$ ipython --no-banner

In [1]: import numpy as np

In [2]: np.set_printoptions(precision=3, suppress=True, linewidth=100, sign=" ")

In [3]: tidy = lambda a: np.round(a, 3) + 0

In [4]: K = np.array([[0, 2, -2], [-2, 0, 2], [2, -2, 0]])

In [5]: print(K)
[[ 0  2 -2]
 [-2  0  2]
 [ 2 -2  0]]

In [6]: print(np.linalg.lstsq(K[:-1].T, K[-1])[2])
2

In [7]: print(tidy(K @ np.linalg.pinv(K) @ K))
[[ 0.  2. -2.]
 [-2.  0.  2.]
 [ 2. -2.  0.]]

In [8]: print(np.allclose(K[:-1].T @ np.linalg.lstsq(K[:-1].T, K[-1])[0], K[-1]))
True

In [9]: print(np.abs(np.diag(np.linalg.qr(K)[1])) > 1e-9)
[ True  True False]

In [10]: print(np.unique(K.round(6), axis=0).shape)
(3, 3)

In [11]: x0 = np.array([2, 1, -2])

In [12]: print(tidy(np.linalg.svd(K, compute_uv=False)))
[ 3.464  3.464  0.   ]

In [13]: print(x0 @ K @ x0)
0

In [14]: print(tidy(np.linalg.det(K)))
0.0

In [15]: q = np.linalg.solve(np.eye(3) - K, np.eye(3) + K)

In [16]: print(tidy(q @ q.T))
[[ 1.  0.  0.]
 [ 0.  1.  0.]
 [ 0.  0.  1.]]

In [17]: print(K @ np.ones(3))
[ 0.  0.  0.]

In [18]: print((K @ K)[0])
[-8  4  4]

In [19]: print(K @ (-1.0) ** np.arange(3))
[-4.  0.  4.]

In [20]: print(tidy(np.sort(np.abs(np.fft.fft(K[0])))), tidy(np.sort(np.linalg.svd(K, compute_uv=False))))
[ 0.     3.464  3.464] [ 0.     3.464  3.464]

In [21]: print(np.allclose(K @ K.T, K.T @ K))
True

In [22]: print(tidy(np.linalg.eigvals(K)))
[ 0.+3.464j  0.-3.464j  0.+0.j   ]

In [23]: print(np.einsum("ii->", K))
0

In [24]: print(tidy(np.poly(K)))
[  1.   0.  12.   0.]

In [25]: other = np.array([[3, -2, 2, -2], [2, -1, -2, 1], [1, -1, -3, 1], [1, 3, -3, 3]])

In [26]: arr = other - other.T

In [27]: print(arr)
[[ 0 -4  1 -3]
 [ 4  0 -1 -2]
 [-1  1  0  4]
 [ 3  2 -4  0]]

In [28]: x0 = np.array([5, 4, 0, 2])

In [29]: print(x0 @ arr @ x0)
0

In [30]: print(tidy(np.linalg.eigvals(arr).real))
[ 0.  0.  0.  0.]

In [31]: q = np.linalg.solve(np.eye(4) - arr, np.eye(4) + arr)

In [32]: print(tidy(np.linalg.det(q)))
1.0

In [33]: print((arr - arr.T) / 2)
[[ 0. -4.  1. -3.]
 [ 4.  0. -1. -2.]
 [-1.  1.  0.  4.]
 [ 3.  2. -4.  0.]]

In [34]: print(np.trace(arr))
0

In [35]: print(np.allclose(arr @ arr.T, arr.T @ arr))
True

In [36]: print(tidy(np.sort(np.abs(np.linalg.eigvals(arr)))))
[ 1.653  1.653  6.653  6.653]

In [37]: print(tidy(np.linalg.det(arr)))
121.0

In [38]: print((arr + arr.T) / 2)
[[ 0.  0.  0.  0.]
 [ 0.  0.  0.  0.]
 [ 0.  0.  0.  0.]
 [ 0.  0.  0.  0.]]

In [39]: print(np.allclose(arr, arr.T))
False

In [40]: print(np.linalg.matrix_power(arr, 4))
[[1101  235 -752 -564]
 [ 235  866 -564  752]
 [-752 -564  725  -47]
 [-564  752  -47 1242]]

In [41]: x0 = np.array([2, 0, 4, 2])

In [42]: print(arr * x0)
[[  0   0   4  -6]
 [  8   0  -4  -4]
 [ -2   0   0   8]
 [  6   0 -16   0]]

In [43]: print(arr @ (2 * x0))
[ -4   0  12 -20]

In [44]: print(np.einsum("ij,j->i", arr, x0))
[ -2   0   6 -10]

In [45]: print(arr @ x0)
[ -2   0   6 -10]

In [46]: print((arr @ x0).argmax())
2

In [47]: rng = np.random.default_rng(881)

In [48]: idx = rng.permutation(4)

In [49]: print(idx)
[ 3  0  1  2]

In [50]: other = arr[idx][:, idx]

In [51]: print(np.diag(other))
[ 0  0  0  0]

In [52]: print(np.trace(other))
0

In [53]: print(tidy(np.linalg.det(other)), tidy(np.linalg.det(arr[idx])))
121.0 -121.0

In [54]: q, V = np.linalg.qr(arr[:, :3])[0], np.linalg.qr(arr[:, 3:])[0]

In [55]: s = np.linalg.svd(q.T @ V, compute_uv=False)

In [56]: print(tidy(np.linalg.norm(q @ q.T - V @ V.T, 2)))
1.0

In [57]: print(tidy(s))
[ 0.876]

In [58]: print((s > 0.9).sum())
0

In [59]: u = np.array([-3, 8, 7, -8, 9, -2, 0, 4, 6]) + 0.5

In [60]: data = np.eye(9) - 2 * np.outer(u, u) / (u @ u)

In [61]: print(tidy(data))
[[ 0.964  0.123  0.108 -0.108  0.137 -0.022  0.007  0.065  0.094]
 [ 0.123  0.583 -0.368  0.368 -0.466  0.074 -0.025 -0.221 -0.319]
 [ 0.108 -0.368  0.675  0.325 -0.412  0.065 -0.022 -0.195 -0.282]
 [-0.108  0.368  0.325  0.675  0.412 -0.065  0.022  0.195  0.282]
 [ 0.137 -0.466 -0.412  0.412  0.479  0.082 -0.027 -0.247 -0.357]
 [-0.022  0.074  0.065 -0.065  0.082  0.987  0.004  0.039  0.056]
 [ 0.007 -0.025 -0.022  0.022 -0.027  0.004  0.999 -0.013 -0.019]
 [ 0.065 -0.221 -0.195  0.195 -0.247  0.039 -0.013  0.883 -0.169]
 [ 0.094 -0.319 -0.282  0.282 -0.357  0.056 -0.019 -0.169  0.756]]

In [62]: x0 = np.array([2, 0, 1, -2, 0, 2, 2, 0, -1])

In [63]: print(tidy(np.linalg.det(data)))
-1.0

In [64]: print([p for p in range(1, 25) if np.allclose(np.linalg.matrix_power(data, p), np.eye(9))])
[2, 4, 6, 8, 10, 12, 14, 16, 18, 20, 22, 24]

In [65]: print(tidy(np.linalg.norm(x0)), tidy(np.linalg.norm(data @ x0)))
4.243 4.243

In [66]: print(np.allclose(data, data.T))
True

In [67]: print(np.trace(data))
7.0

In [68]: print(tidy((data + data.T) / 2))
[[ 0.964  0.123  0.108 -0.108  0.137 -0.022  0.007  0.065  0.094]
 [ 0.123  0.583 -0.368  0.368 -0.466  0.074 -0.025 -0.221 -0.319]
 [ 0.108 -0.368  0.675  0.325 -0.412  0.065 -0.022 -0.195 -0.282]
 [-0.108  0.368  0.325  0.675  0.412 -0.065  0.022  0.195  0.282]
 [ 0.137 -0.466 -0.412  0.412  0.479  0.082 -0.027 -0.247 -0.357]
 [-0.022  0.074  0.065 -0.065  0.082  0.987  0.004  0.039  0.056]
 [ 0.007 -0.025 -0.022  0.022 -0.027  0.004  0.999 -0.013 -0.019]
 [ 0.065 -0.221 -0.195  0.195 -0.247  0.039 -0.013  0.883 -0.169]
 [ 0.094 -0.319 -0.282  0.282 -0.357  0.056 -0.019 -0.169  0.756]]

In [69]: print(tidy(np.abs(np.linalg.eigvals(data)).max()))
1.0

In [70]: other = np.array([[1, 2],
    ...:     [2, 1],
    ...:     [-1, 2],
    ...:     [1, 0],
    ...:     [1, 2],
    ...:     [-1, 1],
    ...:     [-1, 1],
    ...:     [-1, -2],
    ...:     [1, 0]])

In [71]: print(np.linalg.matrix_rank(np.vstack([data, other.T])))
9

In [72]: print(tidy(np.einsum("ij,ij->i", data, data)))
[ 1.  1.  1.  1.  1.  1.  1.  1.  1.]

In [73]: print(np.vstack([data, other.T]).shape)
(11, 9)

In [74]: print(np.linalg.matrix_rank(data @ other))
2

In [75]: left, s, Vh = np.linalg.svd(data, full_matrices=False)

In [76]: print(tidy(np.sqrt((s ** 2).sum())), tidy(np.linalg.norm(data)))
3.0 3.0

In [77]: print(tidy(left.T @ data @ Vh.T))
[[ 1.  0.  0.  0.  0.  0.  0.  0.  0.]
 [ 0.  1.  0.  0.  0.  0.  0.  0.  0.]
 [ 0.  0.  1.  0.  0.  0.  0.  0.  0.]
 [ 0.  0.  0.  1.  0.  0.  0.  0.  0.]
 [ 0.  0.  0.  0.  1.  0.  0.  0.  0.]
 [ 0.  0.  0.  0.  0.  1.  0.  0.  0.]
 [ 0.  0.  0.  0.  0.  0.  1.  0.  0.]
 [ 0.  0.  0.  0.  0.  0.  0.  1.  0.]
 [ 0.  0.  0.  0.  0.  0.  0.  0.  1.]]

In [78]: print(tidy(s / s[0]))
[ 1.  1.  1.  1.  1.  1.  1.  1.  1.]

In [79]: print(tidy(left.T @ left))
[[ 1.  0.  0.  0.  0.  0.  0.  0.  0.]
 [ 0.  1.  0.  0.  0.  0.  0.  0.  0.]
 [ 0.  0.  1.  0.  0.  0.  0.  0.  0.]
 [ 0.  0.  0.  1.  0.  0.  0.  0.  0.]
 [ 0.  0.  0.  0.  1.  0.  0.  0.  0.]
 [ 0.  0.  0.  0.  0.  1.  0.  0.  0.]
 [ 0.  0.  0.  0.  0.  0.  1.  0.  0.]
 [ 0.  0.  0.  0.  0.  0.  0.  1.  0.]
 [ 0.  0.  0.  0.  0.  0.  0.  0.  1.]]

In [80]: print(np.allclose(left * s @ Vh, data))
True

In [81]: print(tidy(Vh @ Vh.T))
[[ 1.  0.  0.  0.  0.  0.  0.  0.  0.]
 [ 0.  1.  0.  0.  0.  0.  0.  0.  0.]
 [ 0.  0.  1.  0.  0.  0.  0.  0.  0.]
 [ 0.  0.  0.  1.  0.  0.  0.  0.  0.]
 [ 0.  0.  0.  0.  1.  0.  0.  0.  0.]
 [ 0.  0.  0.  0.  0.  1.  0.  0.  0.]
 [ 0.  0.  0.  0.  0.  0.  1.  0.  0.]
 [ 0.  0.  0.  0.  0.  0.  0.  1.  0.]
 [ 0.  0.  0.  0.  0.  0.  0.  0.  1.]]

In [82]: print((s > 1e-8).sum())
9
